>>> import numpy as np
>>> np.set_printoptions(precision=4, suppress=True, linewidth=140)
>>> X = 0.9 ** np.abs(np.subtract.outer(np.arange(7), np.arange(7)))
>>> X
array([[1.    , 0.9   , 0.81  , 0.729 , 0.6561, 0.5905, 0.5314],
       [0.9   , 1.    , 0.9   , 0.81  , 0.729 , 0.6561, 0.5905],
       [0.81  , 0.9   , 1.    , 0.9   , 0.81  , 0.729 , 0.6561],
       [0.729 , 0.81  , 0.9   , 1.    , 0.9   , 0.81  , 0.729 ],
       [0.6561, 0.729 , 0.81  , 0.9   , 1.    , 0.9   , 0.81  ],
       [0.5905, 0.6561, 0.729 , 0.81  , 0.9   , 1.    , 0.9   ],
       [0.5314, 0.5905, 0.6561, 0.729 , 0.81  , 0.9   , 1.    ]])
>>> gram = X.T @ X
>>> np.linalg.matrix_rank(gram)
np.int64(7)
>>> np.allclose(gram, gram.T)
True
>>> vals, evecs = np.linalg.eigh(X)
>>> np.round(vals.sum(), 4), np.trace(X)
(np.float64(7.0), np.float64(7.0))
>>> vals
array([0.0553, 0.0646, 0.0852, 0.1318, 0.2601, 0.8061, 5.5969])
>>> np.round(evecs.T @ evecs, 4) + 0
array([[1., 0., 0., 0., 0., 0., 0.],
       [0., 1., 0., 0., 0., 0., 0.],
       [0., 0., 1., 0., 0., 0., 0.],
       [0., 0., 0., 1., 0., 0., 0.],
       [0., 0., 0., 0., 1., 0., 0.],
       [0., 0., 0., 0., 0., 1., 0.],
       [0., 0., 0., 0., 0., 0., 1.]])
>>> evecs @ np.diag(vals) @ evecs.T
array([[1.    , 0.9   , 0.81  , 0.729 , 0.6561, 0.5905, 0.5314],
       [0.9   , 1.    , 0.9   , 0.81  , 0.729 , 0.6561, 0.5905],
       [0.81  , 0.9   , 1.    , 0.9   , 0.81  , 0.729 , 0.6561],
       [0.729 , 0.81  , 0.9   , 1.    , 0.9   , 0.81  , 0.729 ],
       [0.6561, 0.729 , 0.81  , 0.9   , 1.    , 0.9   , 0.81  ],
       [0.5905, 0.6561, 0.729 , 0.81  , 0.9   , 1.    , 0.9   ],
       [0.5314, 0.5905, 0.6561, 0.729 , 0.81  , 0.9   , 1.    ]])
>>> np.round(evecs.T @ X @ evecs, 4) + 0
array([[0.0553, 0.    , 0.    , 0.    , 0.    , 0.    , 0.    ],
       [0.    , 0.0646, 0.    , 0.    , 0.    , 0.    , 0.    ],
       [0.    , 0.    , 0.0852, 0.    , 0.    , 0.    , 0.    ],
       [0.    , 0.    , 0.    , 0.1318, 0.    , 0.    , 0.    ],
       [0.    , 0.    , 0.    , 0.    , 0.2601, 0.    , 0.    ],
       [0.    , 0.    , 0.    , 0.    , 0.    , 0.8061, 0.    ],
       [0.    , 0.    , 0.    , 0.    , 0.    , 0.    , 5.5969]])
>>> np.linalg.svd(X, compute_uv=False)
array([5.5969, 0.8061, 0.2601, 0.1318, 0.0852, 0.0646, 0.0553])
>>> (vals > 1e-8).sum(), (vals < -1e-8).sum()
(np.int64(7), np.int64(0))
>>> theta = np.radians(30)
>>> r_ = np.eye(7)
>>> r_[2, 2] = r_[0, 0] = np.cos(theta)
>>> r_[2, 0], r_[0, 2] = -np.sin(theta), np.sin(theta)
>>> r_
array([[ 0.866,  0.   ,  0.5  ,  0.   ,  0.   ,  0.   ,  0.   ],
       [ 0.   ,  1.   ,  0.   ,  0.   ,  0.   ,  0.   ,  0.   ],
       [-0.5  ,  0.   ,  0.866,  0.   ,  0.   ,  0.   ,  0.   ],
       [ 0.   ,  0.   ,  0.   ,  1.   ,  0.   ,  0.   ,  0.   ],
       [ 0.   ,  0.   ,  0.   ,  0.   ,  1.   ,  0.   ,  0.   ],
       [ 0.   ,  0.   ,  0.   ,  0.   ,  0.   ,  1.   ,  0.   ],
       [ 0.   ,  0.   ,  0.   ,  0.   ,  0.   ,  0.   ,  1.   ]])
>>> B = X @ r_.T
>>> np.linalg.svd(X, compute_uv=False), np.linalg.svd(B, compute_uv=False)
(array([5.5969, 0.8061, 0.2601, 0.1318, 0.0852, 0.0646, 0.0553]), array([5.5969, 0.8061, 0.2601, 0.1318, 0.0852, 0.0646, 0.0553]))
>>> np.abs(B - X).max(axis=0)
array([0.3915, 0.    , 0.6085, 0.    , 0.    , 0.    , 0.    ])
>>> round(float(np.linalg.det(r_)), 4), round(float(np.trace(r_)), 4)
(1.0, 6.7321)
